>>> import numpy as np
>>> from numpy import linalg as LA
>>> np.set_printoptions(suppress=True, linewidth=160)
>>> rnd = lambda a: np.round(a, 1) + 0
>>> feats = np.loadtxt("arr.csv", delimiter=",")
>>> print(feats)
[[-0.7  0.5 -0.6 -0.5  0.1 -0.3]
 [ 0.5  1.  -0.7 -0.1  0.8  0.6]
 [ 1.   0.   0.9  1.   0.7  1. ]
 [ 0.5 -1.   0.7  0.8 -0.3  0.9]
 [-0.7 -0.9  0.3  0.5  0.  -0.7]
 [-0.7  0.7 -0.7 -0.4  0.3  0. ]
 [-0.9 -1.   0.3  0.6 -0.3 -0.8]
 [ 1.  -1.   1.   1.   0.6  1. ]
 [ 0.8 -1.   0.9  0.8 -0.3 -0.9]
 [ 0.2  0.9 -0.6 -0.3  0.4  0.9]
 [-1.   1.  -1.  -0.9  0.8  0.5]
 [-1.   1.  -1.  -0.9  0.3 -0.7]
 [-0.7  0.1 -0.5 -0.8 -0.6  0.2]
 [-0.1  0.  -0.1  0.   0.   0.3]
 [ 0.7 -0.9  0.8 -0.6 -0.9 -0.8]
 [-0.7  0.5 -0.6 -0.9 -0.6 -0.7]
 [-0.2  1.  -0.9 -1.  -0.8  0.4]
 [ 0.9  0.6  0.3  1.   1.   1. ]
 [ 0.8 -1.   0.8  1.   0.6  1. ]
 [-0.8  0.2 -0.5 -1.  -0.9 -0.8]
 [-1.   1.  -1.  -1.   0.2 -0.8]
 [ 0.7  0.9 -0.1 -0.8 -0.4  0. ]
 [-0.9 -0.9  0.  -0.9 -0.8 -1. ]
 [ 0.   0.8 -0.2 -0.6 -0.1 -0.8]
 [ 0.9  0.   0.7  0.2 -0.4  0.5]
 [ 1.  -0.9  0.9  0.6 -0.6 -0.4]
 [ 0.   1.  -0.6 -0.9 -0.2 -1. ]
 [-0.6  1.  -0.9 -1.  -0.5  0.1]
 [ 0.4 -0.6  0.5  0.9  0.7  0.2]
 [-1.   1.  -1.  -1.  -0.6 -1. ]]
>>> dist = LA.norm(feats[:, None] - feats[None], axis=-1)
>>> print(rnd(LA.norm(feats, axis=1)))
[1.2 1.7 2.1 1.8 1.5 1.3 1.7 2.3 2.  1.5 2.2 2.1 1.3 0.3 1.9 1.7 1.9 2.1 2.2 1.8 2.2 1.5 2.  1.3 1.3 1.9 1.8 1.9 1.5 2.3]
>>> print(dist[24].round(6).argsort(kind="stable")[:4])
[24  3 25 13]
>>> print(rnd(dist[:5, :5]))
[[0.  1.8 3.1 2.9 2. ]
 [1.8 0.  2.3 2.8 3. ]
 [3.1 2.3 0.  1.5 2.8]
 [2.9 2.8 1.5 0.  2.1]
 [2.  3.  2.8 2.1 0. ]]
>>> Xc = (feats - feats.mean(axis=0)) / feats.std(axis=0)
>>> print(rnd(Xc.std(axis=0)))
[1. 1. 1. 1. 1. 1.]
>>> c = LA.lstsq(np.delete(Xc, 2, axis=1), Xc[:, 2])[0]
>>> print(rnd(1 - np.var(Xc[:, 2] - np.delete(Xc, 2, axis=1) @ c)))
1.0
>>> cov = np.cov(feats, rowvar=False)
>>> print(cov.shape)
(6, 6)
>>> print(np.argsort(-feats.std(axis=0).round(6), kind="stable"))
[1 3 0 5 2 4]
>>> print(rnd(feats.std(axis=0)))
[0.7 0.8 0.7 0.8 0.6 0.7]
>>> print(rnd(cov))
[[ 0.6 -0.2  0.4  0.4  0.1  0.3]
 [-0.2  0.7 -0.5 -0.4  0.1  0. ]
 [ 0.4 -0.5  0.5  0.5  0.   0.1]
 [ 0.4 -0.4  0.5  0.6  0.2  0.3]
 [ 0.1  0.1  0.   0.2  0.3  0.2]
 [ 0.3  0.   0.1  0.3  0.2  0.5]]
>>> print(rnd(np.corrcoef(feats.T)))
[[ 1.  -0.4  0.8  0.7  0.2  0.5]
 [-0.4  1.  -0.8 -0.7  0.1  0. ]
 [ 0.8 -0.8  1.   0.8  0.1  0.3]
 [ 0.7 -0.7  0.8  1.   0.5  0.5]
 [ 0.2  0.1  0.1  0.5  1.   0.6]
 [ 0.5  0.   0.3  0.5  0.6  1. ]]
>>> print(rnd(LA.eigvalsh(cov)[::-1]))
[1.9 0.8 0.3 0.2 0.  0. ]
